In [1]: import numpy as np

In [2]: import numpy.linalg as la

In [3]: np.set_printoptions(precision=2, suppress=True, linewidth=160)

In [4]: def rd(a):
   ...:     return np.round(a, 2) + 0
   ...: 

In [5]: X = np.load("test11.npy")

In [6]: rd(X)
Out[6]: 
array([[-0.1 , -0.69, -0.48, -0.54],
       [ 0.97, -0.1 , -0.17,  0.11],
       [ 0.15,  0.61, -0.03, -0.77],
       [-0.15,  0.37, -0.86,  0.31]])

In [7]: # columns are unit length and at right angles

In [8]: r0 = np.array([0, 0, 7, 8])

In [9]: other = X + np.outer(r0, np.eye(4)[3])

In [10]: rd(other)
Out[10]: 
array([[-0.1 , -0.69, -0.48, -0.54],
       [ 0.97, -0.1 , -0.17,  0.11],
       [ 0.15,  0.61, -0.03,  6.23],
       [-0.15,  0.37, -0.86,  8.31]])

In [11]: rd(la.det(other) / la.det(X)), rd(1 + la.solve(X, r0)[3])
Out[11]: (np.float64(-1.96), np.float64(-1.96))

In [12]: K = np.loadtxt("run12.csv", delimiter=",")

In [13]: K
Out[13]: 
array([[-23.39,  24.06,  10.94,   9.76, -14.64,  -9.74, -23.56, -11.02, -35.1 ,   2.37],
       [-27.86,  17.85,  -5.88,  -5.73, -21.04,  10.75, -10.52,  11.43,  13.92, -17.65],
       [-24.48,  22.7 ,   7.95,   9.78, -16.66,  -8.55, -24.69, -10.93, -30.96,   2.87],
       [-25.07,  22.93,   9.91,   8.63, -15.4 ,  -7.65, -23.49,  -8.97, -34.18,   0.18],
       [-22.86,  23.32,  10.49,  10.84, -13.86,  -8.1 , -25.03,  -9.41, -34.06,   0.32],
       [-24.83,  24.46,  10.04,   9.16, -16.17,  -7.34, -22.78,  -7.79, -33.41,   2.74],
       [-23.89,  25.32,  10.03,   9.72, -16.11,  -7.41, -22.96, -10.22, -34.81,   2.72],
       [-25.71,  23.37,  10.79,  10.03, -15.24,  -8.5 , -24.97, -10.24, -35.78,   2.33],
       [-28.8 ,  17.84,  -5.77,  -5.42, -18.22,  10.9 , -11.45,   9.56,  14.05, -16.12],
       [-23.45,  22.64,  11.78,   9.97, -16.22,  -7.32, -22.35,  -9.18, -33.38,   1.3 ],
       [-27.42,  19.34,  -6.63,  -5.39, -19.7 ,  12.04,  -7.74,   8.86,  11.3 , -18.02],
       [-29.11,  16.57,  -6.86,  -7.02, -19.33,  11.98, -11.59,  12.18,  14.08, -16.7 ],
       [-26.9 ,  17.45,  -6.41,  -7.15, -21.69,  11.24,  -8.66,   9.62,  12.09, -16.38],
       [-28.75,  17.87,  -6.37,  -6.  , -20.3 ,  11.37,  -8.64,   8.64,  14.12, -16.96],
       [-29.25,  17.23,  -8.05,  -6.43, -20.39,  12.25,  -9.82,   8.32,  14.12, -19.18],
       [-25.58,  24.03,   9.87,  10.52, -16.49,  -8.43, -23.  ,  -9.11, -32.72,   1.58],
       [-25.3 ,  24.39,   9.6 ,   9.98, -16.03,  -8.3 , -22.62,  -9.82, -34.74,   0.05],
       [-24.77,  22.65,  10.  ,  10.67, -16.76,  -7.42, -24.6 , -10.98, -34.06,   1.4 ],
       [-26.51,  18.93,  -5.88,  -5.54, -19.59,  12.07,  -8.41,  10.12,  15.34, -17.97],
       [-28.37,  17.94,  -5.94,  -5.98, -18.59,  11.43, -10.84,   8.32,  13.15, -18.39],
       [-24.03,  24.18,  10.14,  11.04, -15.42,  -7.95, -22.2 ,  -9.07, -33.97,   2.34],
       [-28.64,  17.44,  -5.06,  -6.86, -21.05,  12.6 , -11.18,  10.13,  15.05, -18.31],
       [-22.47,  21.95,   9.56,   9.35, -14.3 ,  -7.82, -22.65,  -9.83, -34.93,   0.67],
       [-28.93,  17.91,  -6.03,  -5.52, -19.08,  12.87, -12.11,   8.36,  16.06, -19.6 ],
       [-22.33,  23.42,   9.8 ,   8.15, -16.51,  -9.51, -22.7 , -10.43, -33.54,   3.3 ],
       [-24.08,  23.93,   9.22,  11.59, -15.1 ,  -7.66, -23.58, -10.13, -33.04,   2.08],
       [-24.59,  23.68,   9.03,  10.06, -16.49,  -4.91, -24.25, -10.4 , -33.34,   2.1 ],
       [-23.97,  23.8 ,  10.66,   9.12, -14.82,  -8.87, -24.83,  -9.78, -32.11,   1.34],
       [-26.59,  15.97,  -6.17,  -6.34, -19.64,  11.26,  -9.52,   7.21,  12.63, -19.93]])

In [14]: O, r_ = la.qr(K)

In [15]: rd(np.trace(O @ O.T))
Out[15]: np.float64(10.0)

In [16]: rd(np.abs(np.diag(r_)))
Out[16]: array([139.38,  24.8 ,  10.28,   5.52,   5.1 ,   5.74,   5.63,   5.83,   7.96,   6.1 ])

In [17]: labels = K[:, 9] > np.median(K[:, 9])

In [18]: r0 = K[labels].mean(axis=0) - K[~labels].mean(axis=0)

In [19]: ((K - K.mean(axis=0)) @ r0 > 0).astype(int)
Out[19]: array([1, 0, 1, 1, 1, 1, 1, 1, 0, 1, 0, 0, 0, 0, 0, 1, 1, 1, 0, 0, 1, 0, 1, 0, 1, 1, 1, 1, 0])

In [20]: rd(r0)
Out[20]: array([  3.25,   4.72,  12.99,  12.85,   3.15, -15.74, -10.73, -15.57, -37.85,  16.39])

In [21]: rd((((K - K.mean(axis=0)) @ r0 > 0) == labels).mean())
Out[21]: np.float64(0.9)

In [22]: np.argsort(-np.abs(r0).round(6), kind="stable")
Out[22]: array([8, 9, 5, 7, 2, 3, 6, 1, 0, 4])

In [23]: left, sig, VT = la.svd(K)

In [24]: rd(sig)
Out[24]: array([250.51, 157.41,   7.42,   6.77,   5.6 ,   5.18,   4.45,   3.94,   3.23,   2.81])

In [25]: np.argmax(sig[:-1] / (sig[1:] + 1e-6)) + 1
Out[25]: np.int64(2)

In [26]: other = left[:, :2] @ np.diag(sig[:2]) @ VT[:2]

In [27]: la.matrix_rank(other)
Out[27]: np.int64(2)

In [28]: la.matrix_rank(K, rtol=0.05)
Out[28]: np.int64(2)

In [29]: rd(la.norm(K - other, 2)), rd(sig[2])
Out[29]: (np.float64(7.42), np.float64(7.42))

In [30]: left, sig, VT = la.svd(K, full_matrices=False)

In [31]: left.shape, sig.shape, VT.shape
Out[31]: ((29, 10), (10,), (10, 10))

In [32]: rd(np.cumsum(sig ** 2) / np.sum(sig ** 2))
Out[32]: array([0.72, 1.  , 1.  , 1.  , 1.  , 1.  , 1.  , 1.  , 1.  , 1.  ])

In [33]: rd(VT @ VT.T)
Out[33]: 
array([[1., 0., 0., 0., 0., 0., 0., 0., 0., 0.],
       [0., 1., 0., 0., 0., 0., 0., 0., 0., 0.],
       [0., 0., 1., 0., 0., 0., 0., 0., 0., 0.],
       [0., 0., 0., 1., 0., 0., 0., 0., 0., 0.],
       [0., 0., 0., 0., 1., 0., 0., 0., 0., 0.],
       [0., 0., 0., 0., 0., 1., 0., 0., 0., 0.],
       [0., 0., 0., 0., 0., 0., 1., 0., 0., 0.],
       [0., 0., 0., 0., 0., 0., 0., 1., 0., 0.],
       [0., 0., 0., 0., 0., 0., 0., 0., 1., 0.],
       [0., 0., 0., 0., 0., 0., 0., 0., 0., 1.]])

In [34]: rd(left.T @ K @ VT.T)
Out[34]: 
array([[250.51,   0.  ,   0.  ,   0.  ,   0.  ,   0.  ,   0.  ,   0.  ,   0.  ,   0.  ],
       [  0.  , 157.41,   0.  ,   0.  ,   0.  ,   0.  ,   0.  ,   0.  ,   0.  ,   0.  ],
       [  0.  ,   0.  ,   7.42,   0.  ,   0.  ,   0.  ,   0.  ,   0.  ,   0.  ,   0.  ],
       [  0.  ,   0.  ,   0.  ,   6.77,   0.  ,   0.  ,   0.  ,   0.  ,   0.  ,   0.  ],
       [  0.  ,   0.  ,   0.  ,   0.  ,   5.6 ,   0.  ,   0.  ,   0.  ,   0.  ,   0.  ],
       [  0.  ,   0.  ,   0.  ,   0.  ,   0.  ,   5.18,   0.  ,   0.  ,   0.  ,   0.  ],
       [  0.  ,   0.  ,   0.  ,   0.  ,   0.  ,   0.  ,   4.45,   0.  ,   0.  ,   0.  ],
       [  0.  ,   0.  ,   0.  ,   0.  ,   0.  ,   0.  ,   0.  ,   3.94,   0.  ,   0.  ],
       [  0.  ,   0.  ,   0.  ,   0.  ,   0.  ,   0.  ,   0.  ,   0.  ,   3.23,   0.  ],
       [  0.  ,   0.  ,   0.  ,   0.  ,   0.  ,   0.  ,   0.  ,   0.  ,   0.  ,   2.81]])

In [35]: Xc = (K - K.mean(axis=0)) / K.std(axis=0)

In [36]: rd(Xc.std(axis=0))
Out[36]: array([1., 1., 1., 1., 1., 1., 1., 1., 1., 1.])

In [37]: c = la.lstsq(np.delete(Xc, 0, axis=1), Xc[:, 0])[0]

In [38]: rd(1 - np.var(Xc[:, 0] - np.delete(Xc, 0, axis=1) @ c))
Out[38]: np.float64(0.87)

In [39]: rd(c)
Out[39]: array([-0.45,  1.24, -0.24,  0.3 , -0.37,  1.53, -0.93,  0.48,  0.75])

In [40]: feats = np.load("block9.npy")

In [41]: feats
Out[41]: 
array([[ 6,  6,  8,  3,  2,  6,  1,  0,  0,  4,  0],
       [ 6,  6,  8,  3,  2,  6,  1,  0,  0,  4,  0],
       [ 5,  5,  7,  1,  3,  5,  2,  1,  0,  4,  0],
       [ 5,  5,  7,  1,  3,  5,  2,  1,  0,  4,  0],
       [ 7,  7,  9,  5,  1,  7,  0,  0,  0,  4,  0],
       [ 3,  3,  5,  0,  5,  3,  4,  3,  0,  4,  0],
       [ 8,  8, 10,  7,  0,  8,  0,  0,  0,  4,  0],
       [ 5,  5,  7,  1,  3,  5,  2,  1,  0,  4,  0],
       [ 5,  5,  7,  1,  3,  5,  2,  1,  0,  4,  0],
       [ 8,  8, 10,  7,  0,  8,  0,  0,  0,  4,  0],
       [ 6,  6,  8,  3,  2,  6,  1,  0,  0,  4,  0],
       [ 8,  8, 10,  7,  0,  8,  0,  0,  0,  4,  0],
       [ 7,  7,  9,  5,  1,  7,  0,  0,  0,  4,  0],
       [ 8,  8, 10,  7,  0,  8,  0,  0,  0,  4,  0],
       [ 7,  7,  9,  5,  1,  7,  0,  0,  0,  4,  0],
       [ 8,  8, 10,  7,  0,  8,  0,  0,  0,  4,  0]])

In [42]: left, sig, VT = la.svd(feats)

In [43]: evecs = VT[:(sig > 1e-8).sum()]

In [44]: rng = np.random.default_rng(96450)

In [45]: x = feats[12] + 4 * feats[9] + rng.integers(2) * np.eye(11)[3]

In [46]: x
Out[46]: array([39., 39., 49., 33.,  1., 39.,  0.,  0.,  0., 20.,  0.])

In [47]: rd(np.diag(evecs.T @ evecs))
Out[47]: array([0.22, 0.22, 0.33, 1.  , 0.8 , 0.22, 1.  , 1.  , 0.  , 0.21, 0.  ])

In [48]: rd(la.norm(x - evecs.T @ evecs @ x))
Out[48]: np.float64(0.0)

In [49]: rd(evecs.T @ evecs)
Out[49]: 
array([[ 0.22,  0.22,  0.25,  0.  , -0.09,  0.22,  0.  ,  0.  ,  0.  ,  0.06,  0.  ],
       [ 0.22,  0.22,  0.25,  0.  , -0.09,  0.22,  0.  ,  0.  ,  0.  ,  0.06,  0.  ],
       [ 0.25,  0.25,  0.33,  0.  ,  0.08,  0.25,  0.  ,  0.  ,  0.  ,  0.17,  0.  ],
       [ 0.  ,  0.  ,  0.  ,  1.  ,  0.  ,  0.  ,  0.  ,  0.  ,  0.  ,  0.  ,  0.  ],
       [-0.09, -0.09,  0.08,  0.  ,  0.8 , -0.09,  0.  ,  0.  ,  0.  ,  0.35,  0.  ],
       [ 0.22,  0.22,  0.25,  0.  , -0.09,  0.22,  0.  ,  0.  ,  0.  ,  0.06,  0.  ],
       [ 0.  ,  0.  ,  0.  ,  0.  ,  0.  ,  0.  ,  1.  ,  0.  ,  0.  ,  0.  ,  0.  ],
       [ 0.  ,  0.  ,  0.  ,  0.  ,  0.  ,  0.  ,  0.  ,  1.  ,  0.  ,  0.  ,  0.  ],
       [ 0.  ,  0.  ,  0.  ,  0.  ,  0.  ,  0.  ,  0.  ,  0.  ,  0.  ,  0.  ,  0.  ],
       [ 0.06,  0.06,  0.17,  0.  ,  0.35,  0.06,  0.  ,  0.  ,  0.  ,  0.21,  0.  ],
       [ 0.  ,  0.  ,  0.  ,  0.  ,  0.  ,  0.  ,  0.  ,  0.  ,  0.  ,  0.  ,  0.  ]])

In [50]: la.matrix_rank(np.vstack([feats, x]))
Out[50]: np.int64(5)
